In [1]: import numpy as np

In [2]: np.set_printoptions(precision=1, suppress=True, linewidth=120, legacy="1.25")

In [3]: J = np.load("test7.npy")

In [4]: print(J)
[[2 0 2 0 1 2 2]
 [2 1 2 0 2 1 2]
 [0 2 2 0 2 2 2]
 [1 2 1 2 1 2 1]
 [0 1 0 2 0 2 2]
 [1 0 2 0 1 2 0]
 [1 1 2 1 2 1 2]]

In [5]: def softmax(z):
   ...:     e = np.exp(z - z.max(axis=-1, keepdims=True))
   ...:     return e / e.sum(axis=-1, keepdims=True)
   ...: 

In [6]: print(softmax(J[3] + 4))
[0.1 0.2 0.1 0.2 0.1 0.2 0.1]

In [7]: scores = J @ J.T / np.sqrt(7)

In [8]: print(np.round(softmax(scores), 1) + 0)
[[0.4 0.3 0.1 0.  0.  0.  0.1]
 [0.2 0.4 0.2 0.  0.  0.  0.2]
 [0.1 0.1 0.6 0.1 0.  0.  0.1]
 [0.1 0.1 0.2 0.4 0.1 0.  0.1]
 [0.1 0.  0.1 0.3 0.4 0.  0.1]
 [0.3 0.2 0.2 0.1 0.  0.2 0.1]
 [0.1 0.3 0.3 0.1 0.  0.  0.3]]

In [9]: f, r1 = J[5], J[3]

In [10]: print(f @ r1)
8

In [11]: pr = (f @ r1) / (f @ f) * f

In [12]: print(round(np.linalg.norm(f + r1) ** 2 + np.linalg.norm(f - r1) ** 2, 1))
52.0

In [13]: print(np.linalg.matrix_rank(np.outer(f, r1)))
1

In [14]: print(pr)
[0.8 0.  1.6 0.  0.8 1.6 0. ]

In [15]: out = J / np.sqrt((J ** 2).mean(axis=1, keepdims=True))

In [16]: print(np.linalg.matrix_rank(J - J.mean(axis=1, keepdims=True)))
6

In [17]: print(np.linalg.norm(out, axis=1))
[2.6 2.6 2.6 2.6 2.6 2.6 2.6]

In [18]: print(np.linalg.matrix_rank(out) == np.linalg.matrix_rank(J))
True

In [19]: data = np.loadtxt("run11.csv", delimiter=",")

In [20]: print(data.round(1) + 0)
[[-0.5 -0.8 -0.4 -0.2]
 [ 0.5 -0.6  0.3  0.5]
 [ 0.6 -0.2 -0.1 -0.4]
 [-0.3 -0.2  0.8 -0.3]
 [-0.3  0.1  0.   0.7]]

In [21]: q = data.astype(float).copy()

In [22]: for j in range(4):
    ...:     q[:, j] -= q[:, :j] @ (q[:, :j].T @ q[:, j])
    ...:     q[:, j] /= np.linalg.norm(q[:, j])
    ...: 

In [23]: print(np.round(q.T @ data, 1) + 0)
[[1. 0. 0. 0.]
 [0. 1. 0. 0.]
 [0. 0. 1. 0.]
 [0. 0. 0. 1.]]

In [24]: print(q.round(1) + 0)
[[-0.5 -0.8 -0.4 -0.2]
 [ 0.5 -0.6  0.3  0.5]
 [ 0.6 -0.2 -0.1 -0.4]
 [-0.3 -0.2  0.8 -0.3]
 [-0.3  0.1  0.   0.7]]

In [25]: E = np.load("m.npy")

In [26]: print(E)
[[1.  0.5 0.2]
 [0.5 1.  0.5]
 [0.2 0.5 1. ]]

In [27]: f, r1 = E[1], E[0]

In [28]: print(f @ f)
1.5

In [29]: pr = (f @ r1) / (f @ f) * f

In [30]: print(round(float((r1 - pr) @ f), 1))
-0.0

In [31]: print(np.linalg.matrix_rank(np.outer(f, r1)))
1

In [32]: print(np.round(np.linalg.norm(f + r1) ** 2 + np.linalg.norm(f - r1) ** 2, 1))
5.6

In [33]: print(r1 - pr)
[ 0.6 -0.2 -0.2]

In [34]: print(np.outer(f, r1))
[[0.5 0.2 0.1]
 [1.  0.5 0.2]
 [0.5 0.2 0.1]]

In [35]: print(pr)
[0.4 0.7 0.4]

In [36]: rng = np.random.default_rng(123)

In [37]: lab = rng.permutation(3)

In [38]: out = E[:, lab] * rng.choice([-1, 1], 3)

In [39]: print(out)
[[ 1.  -0.2  0.5]
 [ 0.5 -0.5  1. ]
 [ 0.2 -1.   0.5]]

In [40]: left, _, Vt = np.linalg.svd(E.T @ out)

In [41]: print(lab)
[0 2 1]

In [42]: proj = np.triu(np.array([[9, 5, 2], [4, 7, 9], [6, 2, 5]]), 1) + np.eye(3)

In [43]: out = proj @ E @ np.linalg.inv(proj)

In [44]: print(np.round(np.trace(out), 1), np.trace(E))
3.0 3.0

In [45]: print(np.round(np.linalg.det(out), 1))
0.6

In [46]: print(out)
[[  3.9 -13.  113.9]
 [  2.3  -6.   58.9]
 [  0.2  -0.5   5.1]]

In [47]: print(np.linalg.matrix_rank(out))
3

In [48]: print(np.poly(out))
[ 1.  -3.   2.5 -0.6]

In [49]: print(proj @ E - E @ proj)
[[ 2.9  1.  -2. ]
 [ 1.8  2.  -1. ]
 [ 0.  -1.  -4.9]]

In [50]: vals, V = np.linalg.eig(E)

In [51]: print(vals)
[1.8 0.8 0.4]

In [52]: print(np.sort(np.linalg.eigvals(np.linalg.inv(E))))
[0.6 1.2 2.6]

In [53]: print(np.sort(np.linalg.eigvals(E.T)))
[0.4 0.8 1.8]

In [54]: print(round(np.prod(vals), 1))
0.6

In [55]: feats = np.load("mat.npy")

In [56]: print(feats)
[[ -1   3  -5]
 [ -5   5 -10]
 [ -8   2  -5]
 [ -8   1  -8]
 [ -8  -2  -7]
 [ -5   3  -5]
 [ -4   0 -10]
 [ -7  -3 -15]
 [ -9  -6 -16]
 [ -4  -8 -17]
 [ -9  -4 -22]
 [ -9  -1 -19]
 [-10   4 -24]]

In [57]: lab = rng.permutation(7)

In [58]: print(lab)
[3 4 0 2 1 5 6]

In [59]: out = J[lab][:, lab]

In [60]: print(np.diag(out))
[2 0 2 2 1 2 2]

In [61]: print(np.trace(out))
11

In [62]: print(np.sort(np.abs(np.linalg.eigvals(out))))
[0.8 0.8 1.  1.5 1.5 1.7 8.6]

In [63]: print(round(float(np.linalg.det(out)), 1), round(float(np.linalg.det(J[lab])), 1))
-20.0 20.0

In [64]: out = np.c_[feats[:, :2] @ np.array([[3, 0], [2, 3]]), np.array([2, 3, 2, 1, 2, 1, 0, 2, 0, 2, 1, 2, 1])]

In [65]: print(out)
[[  3   9   2]
 [ -5  15   3]
 [-20   6   2]
 [-22   3   1]
 [-28  -6   2]
 [ -9   9   1]
 [-12   0   0]
 [-27  -9   2]
 [-39 -18   0]
 [-28 -24   2]
 [-35 -12   1]
 [-29  -3   2]
 [-22  12   1]]

In [66]: print(np.linalg.matrix_rank(np.c_[feats, out]))
4

In [67]: left, sigma, Vt = np.linalg.svd(feats, full_matrices=False)

In [68]: print(np.round(left.T @ feats @ Vt.T, 1) + 0)
[[56.4  0.   0. ]
 [ 0.  13.8  0. ]
 [ 0.   0.   8.6]]

In [69]: print(np.round(left.T @ left, 1) + 0)
[[1. 0. 0.]
 [0. 1. 0.]
 [0. 0. 1.]]

In [70]: print(np.cumsum(sigma ** 2) / np.sum(sigma ** 2))
[0.9 1.  1. ]

In [71]: lab = feats[:, 0] > np.median(feats[:, 0])

In [72]: f = feats[lab].mean(axis=0) - feats[~lab].mean(axis=0)

In [73]: print(f)
[4.4 0.9 4.1]

In [74]: print(np.argsort(-np.abs(f).round(6), kind="stable"))
[0 2 1]

In [75]: m1 = np.array([[1, -2, -2], [-2, 4, 4], [-2, 4, 4]])

In [76]: print(m1)
[[ 1 -2 -2]
 [-2  4  4]
 [-2  4  4]]

In [77]: r = np.linalg.matrix_rank(m1)

In [78]: print(r)
1

In [79]: N = np.linalg.svd(m1)[2][r:].T

In [80]: print([int(np.linalg.matrix_rank(np.delete(m1, i, axis=0))) for i in range(3)])
[1, 1, 1]

In [81]: print(np.round(m1 @ N, 1) + 0)
[[0. 0.]
 [0. 0.]
 [0. 0.]]

In [82]: print(np.allclose(m1 @ N, 0))
True

In [83]: left, sigma, Vt = np.linalg.svd(m1)

In [84]: V = Vt[:(sigma > 1e-8).sum()]

In [85]: x = m1[2] + -3 * m1[1] + rng.integers(2) * np.eye(3)[0]

In [86]: print(x)
[ 5. -8. -8.]

In [87]: print(np.diag(V.T @ V))
[0.1 0.4 0.4]

In [88]: print(np.allclose(V.T @ V @ x, x))
False

In [89]: print(round(np.linalg.norm(x - V.T @ V @ x), 1))
0.9

In [90]: W0 = np.load("layer5.npy")

In [91]: print(W0)
[[2 0 4 4]
 [2 0 2 2]
 [4 1 3 0]
 [0 3 0 4]
 [4 1 3 0]]

In [92]: out = W0 / np.linalg.norm(W0, axis=1, keepdims=True)

In [93]: cov = out @ out.T

In [94]: print(np.argwhere(np.triu(np.abs(cov) > 0.95, 1)))
[[0 1]
 [2 4]]

In [95]: print(round(float(np.degrees(np.arccos(np.clip(cov[1, 0], -1, 1)))), 1))
15.8

In [96]: print((np.abs(cov) > 0.9).astype(int))
[[1 1 0 0 0]
 [1 1 0 0 0]
 [0 0 1 0 1]
 [0 0 0 1 0]
 [0 0 1 0 1]]

In [97]: print((cov - 2 * np.eye(5)).round(6).argmax(axis=1))
[1 0 4 0 2]

In [98]: T = np.stack([data, 5 * data, data[::-1]])

In [99]: print(np.linalg.matrix_rank(T.reshape(3, -1)))
2

In [100]: print(np.linalg.norm(T, axis=(1, 2)))
[ 2. 10.  2.]

In [101]: A = np.array([[0, 0, 0, 0, -3],
     ...:     [2, 0, 0, 0, 0],
     ...:     [0, 0, 3, 0, 0],
     ...:     [0, 0, 0, 0, 0],
     ...:     [0, 2, 0, 0, 0]])

In [102]: cov = A.T @ A

In [103]: print(cov)
[[4 0 0 0 0]
 [0 4 0 0 0]
 [0 0 9 0 0]
 [0 0 0 0 0]
 [0 0 0 0 9]]

In [104]: print(np.linalg.matrix_rank(cov))
4

In [105]: print(np.linalg.eigvalsh(cov)[::-1])
[9. 9. 4. 4. 0.]

In [106]: print(np.linalg.svd(A, compute_uv=False) ** 2)
[9. 9. 4. 4. 0.]

In [107]: print((A @ A.T).shape)
(5, 5)

In [108]: M = np.loadtxt("data.csv", delimiter=",")

In [109]: print(M)
[[ 1.5  1.2  0.5 -2.2 -1.9 -0.8  3.8]
 [ 0.8 -2.8 -2.3  1.1 -0.6 -1.7  1.1]
 [-3.5 -3.5 -0.6  1.2  4.1  2.9 -5.2]
 [-1.2  5.8  3.5  0.7  0.3  3.9 -3.1]
 [ 4.3  5.1  1.2 -1.5 -4.9 -4.   5.8]
 [-2.3  1.7  3.1 -4.1  2.   4.1 -0.1]]

In [110]: print(np.abs(np.diag(np.linalg.qr(M)[1])) > 1e-9)
[ True  True  True  True False False]

In [111]: print(np.linalg.lstsq(M[:-1].T, M[-1])[2])
4

In [112]: r = np.linalg.matrix_rank(M)

In [113]: print(r)
4

In [114]: N = np.linalg.svd(M)[2][r:].T

In [115]: print(np.linalg.matrix_rank(M.T @ M), np.linalg.matrix_rank(M @ M.T))
4 4

In [116]: print([int(np.linalg.matrix_rank(np.delete(M, i, axis=0))) for i in range(6)])
[4, 4, 4, 4, 4, 4]

In [117]: print(np.allclose(M @ N, 0))
True

In [118]: ang = np.radians(72)

In [119]: r_ = np.eye(7)

In [120]: r_[0, 0] = r_[6, 6] = np.cos(ang)

In [121]: r_[0, 6], r_[6, 0] = -np.sin(ang), np.sin(ang)

In [122]: print(r_)
[[ 0.3  0.   0.   0.   0.   0.  -1. ]
 [ 0.   1.   0.   0.   0.   0.   0. ]
 [ 0.   0.   1.   0.   0.   0.   0. ]
 [ 0.   0.   0.   1.   0.   0.   0. ]
 [ 0.   0.   0.   0.   1.   0.   0. ]
 [ 0.   0.   0.   0.   0.   1.   0. ]
 [ 1.   0.   0.   0.   0.   0.   0.3]]

In [123]: out = M @ r_.T

In [124]: print(out)
[[-3.2  1.2  0.5 -2.2 -1.9 -0.8  2.6]
 [-0.8 -2.8 -2.3  1.1 -0.6 -1.7  1.1]
 [ 3.8 -3.5 -0.6  1.2  4.1  2.9 -4.9]
 [ 2.6  5.8  3.5  0.7  0.3  3.9 -2.1]
 [-4.2  5.1  1.2 -1.5 -4.9 -4.   5.9]
 [-0.6  1.7  3.1 -4.1  2.   4.1 -2.2]]

In [125]: print(np.abs(out - M).max(axis=0))
[8.5 0.  0.  0.  0.  0.  2.1]

In [126]: print(np.round(np.linalg.svd(M, compute_uv=False), 1) + 0, np.round(np.linalg.svd(out, compute_uv=False), 1) + 0)
[15.1 10.8  5.4  1.   0.   0. ] [15.1 10.8  5.4  1.   0.   0. ]
